$ python3 -q
>>> import numpy as np
>>> np.set_printoptions(precision=2, suppress=True, linewidth=100, legacy="1.25")
>>> rnd = lambda a: np.round(a, 2) + 0
>>> K = np.load("dump.npy")
>>> K
array([[ -7,   6,   2,   5,   4,  -9],
       [ -2,  -5,   7,  -3,   6,  -1],
       [ -2,  -5,   7,   3,  -2,   5],
       [ -7,  -4,  -5,  -7,  -9,  -3],
       [-13,  -9,  23,  -4,  22, -12]])
>>> # looks like rank 4
>>> np.linalg.cond(K) > 100
True
>>> print(rnd(np.linalg.norm(K, 2) / np.linalg.norm(K)))
0.87
>>> K.reshape(-1, 2)
array([[ -7,   6],
       [  2,   5],
       [  4,  -9],
       [ -2,  -5],
       [  7,  -3],
       [  6,  -1],
       [ -2,  -5],
       [  7,   3],
       [ -2,   5],
       [ -7,  -4],
       [ -5,  -7],
       [ -9,  -3],
       [-13,  -9],
       [ 23,  -4],
       [ 22, -12]])
>>> print(K.ravel(order="F"))
[ -7  -2  -2  -7 -13   6  -5  -5  -4  -9   2   7   7  -5  23   5  -3   3  -7  -4   4   6  -2  -9
  22  -9  -1   5  -3 -12]
>>> print(K.reshape(2, -1))
[[ -7   6   2   5   4  -9  -2  -5   7  -3   6  -1  -2  -5   7]
 [  3  -2   5  -7  -4  -5  -7  -9  -3 -13  -9  23  -4  22 -12]]
>>> blk = K.reshape(5, 2, -1)
>>> np.einsum("ihd,jhd->hij", blk, blk).shape
(2, 5, 5)
>>> blk[:, 0]
array([[ -7,   6,   2],
       [ -2,  -5,   7],
       [ -2,  -5,   7],
       [ -7,  -4,  -5],
       [-13,  -9,  23]])
>>> np.einsum("ihd,ihd->ih", blk, blk)
array([[ 89, 122],
       [ 78,  46],
       [ 78,  38],
       [ 90, 139],
       [779, 644]])
>>> cov = K.T @ K
>>> (K @ K.T).shape
(5, 5)
>>> np.linalg.matrix_rank(cov)
4
>>> np.trace(cov), (K ** 2).sum()
(2103, 2103)
>>> rnd(np.linalg.svd(K, compute_uv=False) ** 2)
array([1598.87,  219.22,  216.89,   68.02,    0.  ])
>>> rnd(np.linalg.norm(K))
45.86
>>> np.unravel_index(np.abs(K).argmax(), K.shape)
(4, 2)
>>> np.diff(K, axis=0)
array([[  5, -11,   5,  -8,   2,   8],
       [  0,   0,   0,   6,  -8,   6],
       [ -5,   1, -12, -10,  -7,  -8],
       [ -6,  -5,  28,   3,  31,  -9]])
>>> np.linalg.rank(K)
Traceback (most recent call last):
  File "<python-input-23>", line 1, in <module>
    np.linalg.rank(K)
    ^^^^^^^^^^^^^^
AttributeError: module 'numpy.linalg' has no attribute 'rank'
>>> print(np.abs(K).max())
23
>>> A2 = np.array([[-9, -9], [5, -9]])
>>> W2 = np.array([[-1, 2], [3, 3]])
>>> arr = np.kron(A2, W2)
>>> arr
array([[  9, -18,   9, -18],
       [-27, -27, -27, -27],
       [ -5,  10,   9, -18],
       [ 15,  15, -27, -27]])
>>> np.abs(arr).max()
27
>>> print(np.unravel_index(np.abs(arr).argmax(), arr.shape))
(1, 0)
>>> np.linalg.matrix_rank(arr)
4
>>> rnd(np.linalg.svd(arr, compute_uv=False))
array([57.89, 40.61, 27.92, 19.59])
>>> arr - arr[0]
array([[  0,   0,   0,   0],
       [-36,  -9, -36,  -9],
       [-14,  28,   0,   0],
       [  6,  33, -36,  -9]])
>>> np.diff(arr, axis=0)
array([[-36,  -9, -36,  -9],
       [ 22,  37,  36,   9],
       [ 20,   5, -36,  -9]])
>>> arr.mean(axis=0)
array([ -2. ,  -5. ,  -9. , -22.5])
>>> proj = np.triu(np.array([[3, -1, 4, 5], [2, -4, 3, 5], [-3, 2, -3, -3], [2, 1, -4, -1]]), 1) + np.eye(4)
>>> A2 = proj @ arr @ np.linalg.inv(proj)
>>> A2
array([[   91.,   215., -1072., -4944.],
       [   33.,   111.,  -600., -2736.],
       [  -50.,   -85.,   545.,  2373.],
       [   15.,    30.,  -177.,  -783.]])
>>> rng = np.random.default_rng(9695)
>>> z = rng.permutation(4)
>>> A2 = arr[:, z] * rng.choice([-1, 1], 4)
>>> A2
array([[-18,  18,   9,   9],
       [-27,  27, -27, -27],
       [ 10,  18,  -5,   9],
       [ 15,  27,  15, -27]])
>>> Uu, _, Vh = np.linalg.svd(arr.T @ A2)
>>> rnd(Uu @ Vh)
array([[ 0.,  0.,  1.,  0.],
       [ 1.,  0.,  0.,  0.],
       [ 0.,  0.,  0.,  1.],
       [ 0., -1.,  0.,  0.]])
>>> rnd(np.linalg.lstsq(arr, A2)[0])
array([[ 0.,  0.,  1.,  0.],
       [ 1.,  0.,  0.,  0.],
       [ 0.,  0.,  0.,  1.],
       [ 0., -1.,  0.,  0.]])
>>> A = np.loadtxt("sample0.csv", delimiter=",")
>>> A
array([[1. , 0. , 0. ],
       [0. , 1. , 0. ],
       [0. , 0.5, 0.5]])
>>> # 2 groups of indices that never mix
>>> x = np.array([-3, 4, 1])
>>> target = A @ x
>>> target
array([-3. ,  4. ,  2.5])
>>> print(rnd(np.linalg.solve(A.T, A[1])))
[0. 1. 0.]
>>> (arr - arr.T) / 2
array([[  0. ,   4.5,   7. , -16.5],
       [ -4.5,   0. , -18.5, -21. ],
       [ -7. ,  18.5,   0. ,   4.5],
       [ 16.5,  21. ,  -4.5,   0. ]])
>>> (arr + arr.T) / 2
array([[  9. , -22.5,   2. ,  -1.5],
       [-22.5, -27. ,  -8.5,  -6. ],
       [  2. ,  -8.5,   9. , -22.5],
       [ -1.5,  -6. , -22.5, -27. ]])
>>> np.trace(arr)
-36
>>> print(np.linalg.matrix_power(arr, 3))
[[   2430   12636   -8910  -46332]
 [  18954   27702  -69498 -101574]
 [   4950   25740    2430   12636]
 [  38610   56430   18954   27702]]
>>> rnd(np.sort(np.abs(np.linalg.eigvals(arr))))
array([24.27, 24.27, 46.72, 46.72])
>>> W0 = np.loadtxt("data.csv", delimiter=",")
>>> rnd(W0)
array([[0.5 , 0.  , 0.5 , 0.  , 0.  , 0.  , 0.  ],
       [0.  , 0.67, 0.33, 0.  , 0.  , 0.  , 0.  ],
       [0.  , 0.  , 0.67, 0.33, 0.  , 0.  , 0.  ],
       [0.  , 0.  , 0.  , 0.5 , 0.5 , 0.  , 0.  ],
       [0.33, 0.  , 0.  , 0.  , 0.33, 0.  , 0.33],
       [0.  , 0.25, 0.  , 0.  , 0.25, 0.25, 0.25],
       [0.25, 0.  , 0.25, 0.25, 0.  , 0.  , 0.25]])
>>> th = np.radians(72)
>>> r_ = np.eye(7)
>>> r_[2, 2] = r_[5, 5] = np.cos(th)
>>> r_[2, 5], r_[5, 2] = -np.sin(th), np.sin(th)
>>> rnd(r_)
array([[ 1.  ,  0.  ,  0.  ,  0.  ,  0.  ,  0.  ,  0.  ],
       [ 0.  ,  1.  ,  0.  ,  0.  ,  0.  ,  0.  ,  0.  ],
       [ 0.  ,  0.  ,  0.31,  0.  ,  0.  , -0.95,  0.  ],
       [ 0.  ,  0.  ,  0.  ,  1.  ,  0.  ,  0.  ,  0.  ],
       [ 0.  ,  0.  ,  0.  ,  0.  ,  1.  ,  0.  ,  0.  ],
       [ 0.  ,  0.  ,  0.95,  0.  ,  0.  ,  0.31,  0.  ],
       [ 0.  ,  0.  ,  0.  ,  0.  ,  0.  ,  0.  ,  1.  ]])
>>> A2 = W0 @ r_.T
>>> print(rnd(A2))
[[ 0.5   0.    0.15  0.    0.    0.48  0.  ]
 [ 0.    0.67  0.1   0.    0.    0.32  0.  ]
 [ 0.    0.    0.21  0.33  0.    0.63  0.  ]
 [ 0.    0.    0.    0.5   0.5   0.    0.  ]
 [ 0.33  0.    0.    0.    0.33  0.    0.33]
 [ 0.    0.25 -0.24  0.    0.25  0.08  0.25]
 [ 0.25  0.    0.08  0.25  0.    0.24  0.25]]
>>> print(rnd(np.abs(A2 - W0).max(axis=0)))
[0.   0.   0.46 0.   0.   0.63 0.  ]
>>> rnd(np.linalg.svd(W0, compute_uv=False)), rnd(np.linalg.svd(A2, compute_uv=False))
(array([1.12, 0.8 , 0.7 , 0.63, 0.31, 0.22, 0.13]), array([1.12, 0.8 , 0.7 , 0.63, 0.31, 0.22, 0.13]))
>>> np.allclose(np.linalg.norm(W0, axis=1), np.linalg.norm(A2, axis=1))
True
>>> rnd(np.linalg.det(r_)), rnd(np.trace(r_))
(1.0, 5.62)
>>> m1 = np.loadtxt("block13.csv", delimiter=",")
>>> m1
array([[-4.22, -0.13,  1.62,  1.36,  2.77, -1.42, -2.93],
       [-1.97, -0.01,  0.81,  0.56,  1.4 , -0.72, -1.43],
       [ 0.1 ,  0.29,  0.13,  0.07,  0.05,  0.09,  0.04],
       [ 3.51, -0.12, -1.14, -1.03, -2.19,  0.91,  2.04],
       [-0.08,  0.07,  0.05, -0.08,  0.08,  0.21, -0.04],
       [ 4.09, -0.03, -1.5 , -1.32, -2.73,  1.48,  2.69],
       [ 3.47,  0.  , -1.26, -1.18, -2.31,  1.24,  2.2 ],
       [-0.05,  0.  , -0.03,  0.02,  0.  ,  0.04, -0.11],
       [-1.57, -0.08,  0.19,  0.5 ,  1.02, -0.68, -1.11],
       [ 8.28, -0.13, -2.85, -2.69, -5.8 ,  2.87,  5.67],
       [ 2.77, -0.03, -0.86, -0.82, -1.81,  0.81,  1.7 ],
       [ 3.12, -0.06, -0.99, -1.02, -2.06,  0.88,  2.19],
       [ 5.53, -0.01, -1.78, -1.72, -3.63,  1.89,  3.65],
       [-3.1 ,  0.01,  0.84,  0.89,  2.02, -0.86, -1.78],
       [ 1.5 , -0.01, -0.48, -0.47, -1.11,  0.31,  0.91],
       [ 4.1 ,  0.  , -1.49, -1.36, -2.66,  1.44,  2.91],
       [-0.48, -0.07,  0.28,  0.09,  0.35, -0.28, -0.37],
       [ 5.37, -0.04, -1.83, -1.94, -3.75,  1.9 ,  3.62],
       [-2.42,  0.14,  0.95,  0.87,  1.7 , -0.79, -1.73],
       [-2.81, -0.12,  0.87,  0.81,  1.89, -1.04, -1.73],
       [ 4.39,  0.08, -1.48, -1.37, -3.11,  1.6 ,  3.05],
       [ 2.77,  0.04, -0.94, -0.88, -2.01,  0.93,  1.72],
       [-2.4 ,  0.08,  0.68,  0.79,  1.72, -0.67, -1.55],
       [-0.18,  0.03,  0.32,  0.26,  0.02, -0.06, -0.2 ],
       [-0.32, -0.05,  0.12,  0.26,  0.22, -0.17, -0.32],
       [ 1.26, -0.04, -0.54, -0.52, -0.73,  0.43,  0.72],
       [-1.1 , -0.08,  0.21,  0.4 ,  0.81, -0.54, -0.76],
       [ 2.11,  0.03, -0.82, -0.66, -1.57,  0.71,  1.42],
       [-0.02, -0.07, -0.08,  0.11, -0.04,  0.22,  0.27],
       [ 3.67, -0.04, -1.3 , -1.32, -2.41,  1.2 ,  2.36],
       [ 0.01,  0.05,  0.06,  0.07, -0.2 ,  0.17, -0.09],
       [ 2.48,  0.12, -0.67, -0.84, -1.69,  0.9 ,  1.59]])
>>> z = m1[:, 6] > np.median(m1[:, 6])
>>> u = m1[z].mean(axis=0) - m1[~z].mean(axis=0)
>>> rnd(u)
array([ 4.94, -0.02, -1.68, -1.63, -3.34,  1.62,  3.27])
>>> print((((m1 - m1.mean(axis=0)) @ u > 0) == z).mean())
1.0
>>> ((m1 - m1.mean(axis=0)) @ u > 0).astype(int)
array([0, 0, 0, 1, 0, 1, 1, 0, 0, 1, 1, 1, 1, 0, 1, 1, 0, 1, 0, 0, 1, 1, 0, 0, 0, 1, 0, 1, 0, 1, 0,
       1])
>>> z.astype(int)
array([0, 0, 0, 1, 0, 1, 1, 0, 0, 1, 1, 1, 1, 0, 1, 1, 0, 1, 0, 0, 1, 1, 0, 0, 0, 1, 0, 1, 0, 1, 0,
       1])
>>> Xs = m1 - m1.mean(axis=0)
>>> evecs = np.linalg.svd(Xs)[2][:1]
>>> A2 = Xs - Xs @ evecs.T @ evecs
>>> rnd(np.linalg.norm(A2) / np.linalg.norm(Xs))
0.06
>>> rnd(np.cov(Xs @ evecs.T, rowvar=False))
19.42
>>> E = np.load("mat.npy")
>>> E
array([[-6, -9,  0,  0],
       [-8, -7,  0,  0],
       [ 0,  0, -6, -9],
       [ 0,  0, -8, -7]])
>>> th = np.radians(120)
>>> r_ = np.eye(4)
>>> r_[3, 3] = r_[0, 0] = np.cos(th)
>>> r_[3, 0], r_[0, 3] = -np.sin(th), np.sin(th)
>>> print(rnd(r_))
[[-0.5   0.    0.    0.87]
 [ 0.    1.    0.    0.  ]
 [ 0.    0.    1.    0.  ]
 [-0.87  0.    0.   -0.5 ]]
>>> A2 = E @ r_.T
>>> rnd(A2)
array([[ 3.  , -9.  ,  0.  ,  5.2 ],
       [ 4.  , -7.  ,  0.  ,  6.93],
       [-7.79,  0.  , -6.  ,  4.5 ],
       [-6.06,  0.  , -8.  ,  3.5 ]])
>>> np.allclose(E @ E.T, A2 @ A2.T)
True
>>> rnd(np.abs(A2 - E).max(axis=0))
array([12. ,  0. ,  0. , 13.5])
>>> print(np.allclose(np.linalg.norm(E, axis=1), np.linalg.norm(A2, axis=1)))
True
>>> x = np.array([0, 0, -5, -5])
>>> target = E @ x
>>> target
array([ 0,  0, 75, 75])
>>> rnd(np.linalg.solve(E, target + E[:, 1]))
array([ 0.,  1., -5., -5.])
>>> rnd(np.linalg.solve(E.T, E[2]))
array([0., 0., 1., 0.])
>>> rnd(np.linalg.solve(E, target))
array([ 0.,  0., -5., -5.])
>>> rnd(np.linalg.norm(arr, 1)), rnd(np.linalg.norm(arr, np.inf))
(90.0, 108.0)
>>> rnd(np.linalg.norm(arr[3], 1)), rnd(np.linalg.norm(arr[3], np.inf))
(84.0, 27.0)
>>> arr[3] @ arr[0]
108
>>> u = np.array([2, 1, 1, 0])
>>> A2 = E + np.outer(u, np.eye(4)[3])
>>> np.linalg.matrix_rank(np.linalg.inv(A2) - np.linalg.inv(E), tol=1e-8)
1
>>> print(np.linalg.matrix_rank(A2 - E))
1
>>> data = np.load("w.npy")
>>> data
array([[-2.,  0.,  0.,  0.,  0.,  0.,  0.],
       [ 0.,  1., -3., -3.,  0., -5.,  5.],
       [ 0.,  2.,  3.,  5.,  2.,  3.,  1.],
       [ 0., -3., -2.,  1., -1., -4., -3.],
       [ 0.,  2.,  2., -2.,  4., -5., -1.],
       [ 0., -4.,  1., -4.,  5.,  5., -3.],
       [ 0., -1., -5.,  1., -1.,  3., -5.]])
>>> print((data != 0).astype(int))
[[1 0 0 0 0 0 0]
 [0 1 1 1 0 1 1]
 [0 1 1 1 1 1 1]
 [0 1 1 1 1 1 1]
 [0 1 1 1 1 1 1]
 [0 1 1 1 1 1 1]
 [0 1 1 1 1 1 1]]
>>> print(rnd(np.linalg.det(data)))
118758.0
>>> print(data @ data)
[[  4.   0.   0.   0.   0.   0.   0.]
 [  0.  19. -36.   4. -33. -12.   1.]
 [  0. -16.  -5.  -1.  23. -13. -18.]
 [  0.   7.  10.  15. -26. -19.   8.]
 [  0.  41.  12.  13.  -2. -44.  34.]
 [  0.   3.  53. -20.  54.  30. -12.]
 [  0. -23.  12. -36.   5.  -9.   4.]]
>>> x = np.array([4, -3, -5, 2, -3, 5, 1])
>>> target = data @ x
>>> target
array([ -8., -14.,  -1.,   1., -58.,   6.,  43.])
>>> rnd(np.linalg.solve(data, target + data[:, 1]))
array([ 4., -2., -5.,  2., -3.,  5.,  1.])
>>> rnd(np.linalg.solve(data, 5 * target))
array([ 20., -15., -25.,  10., -15.,  25.,   5.])
>>> print(rnd(np.linalg.solve(data, target)))
[ 4. -3. -5.  2. -3.  5.  1.]
>>> rnd(np.linalg.solve(data.T, data[0]))
array([1., 0., 0., 0., 0., 0., 0.])
>>> A2 = np.array([[2, 2], [-3, 2], [1, 1], [1, -3], [-2, -2], [1, 0], [1, -1]])
>>> np.einsum("ij,ij->i", data, data)
array([ 4., 69., 52., 40., 54., 92., 62.])
>>> data @ A2
array([[ -4.,  -4.],
       [ -9.,   3.],
       [  2., -13.],
       [  3.,  -6.],
       [-20.,   5.],
       [  1.,  -2.],
       [ -1.,  -3.]])
>>> np.linalg.matrix_rank(data @ A2)
2
>>> A2.T @ data.T
array([[ -4.,  -9.,   2.,   3., -20.,   1.,  -1.],
       [ -4.,   3., -13.,  -6.,   5.,  -2.,  -3.]])
>>> np.einsum("ik,kj->ij", data, A2)
array([[ -4.,  -4.],
       [ -9.,   3.],
       [  2., -13.],
       [  3.,  -6.],
       [-20.,   5.],
       [  1.,  -2.],
       [ -1.,  -3.]])
>>> mat = np.diag(np.array([2, 2, 0, -2, -1, 2]))
>>> mat
array([[ 2,  0,  0,  0,  0,  0],
       [ 0,  2,  0,  0,  0,  0],
       [ 0,  0,  0,  0,  0,  0],
       [ 0,  0,  0, -2,  0,  0],
       [ 0,  0,  0,  0, -1,  0],
       [ 0,  0,  0,  0,  0,  2]])
>>> evals, evecs = np.linalg.eigh(mat)
>>> x = np.array([9, 6, 7, 7, 0, 9])
>>> x @ mat @ x
298
>>> print(rnd(x @ mat @ x / (x @ x)), evals[0], evals[-1])
1.01 -2.0 2.0
>>> evecs * np.abs(evals) @ evecs.T
array([[2., 0., 0., 0., 0., 0.],
       [0., 2., 0., 0., 0., 0.],
       [0., 0., 0., 0., 0., 0.],
       [0., 0., 0., 2., 0., 0.],
       [0., 0., 0., 0., 1., 0.],
       [0., 0., 0., 0., 0., 2.]])
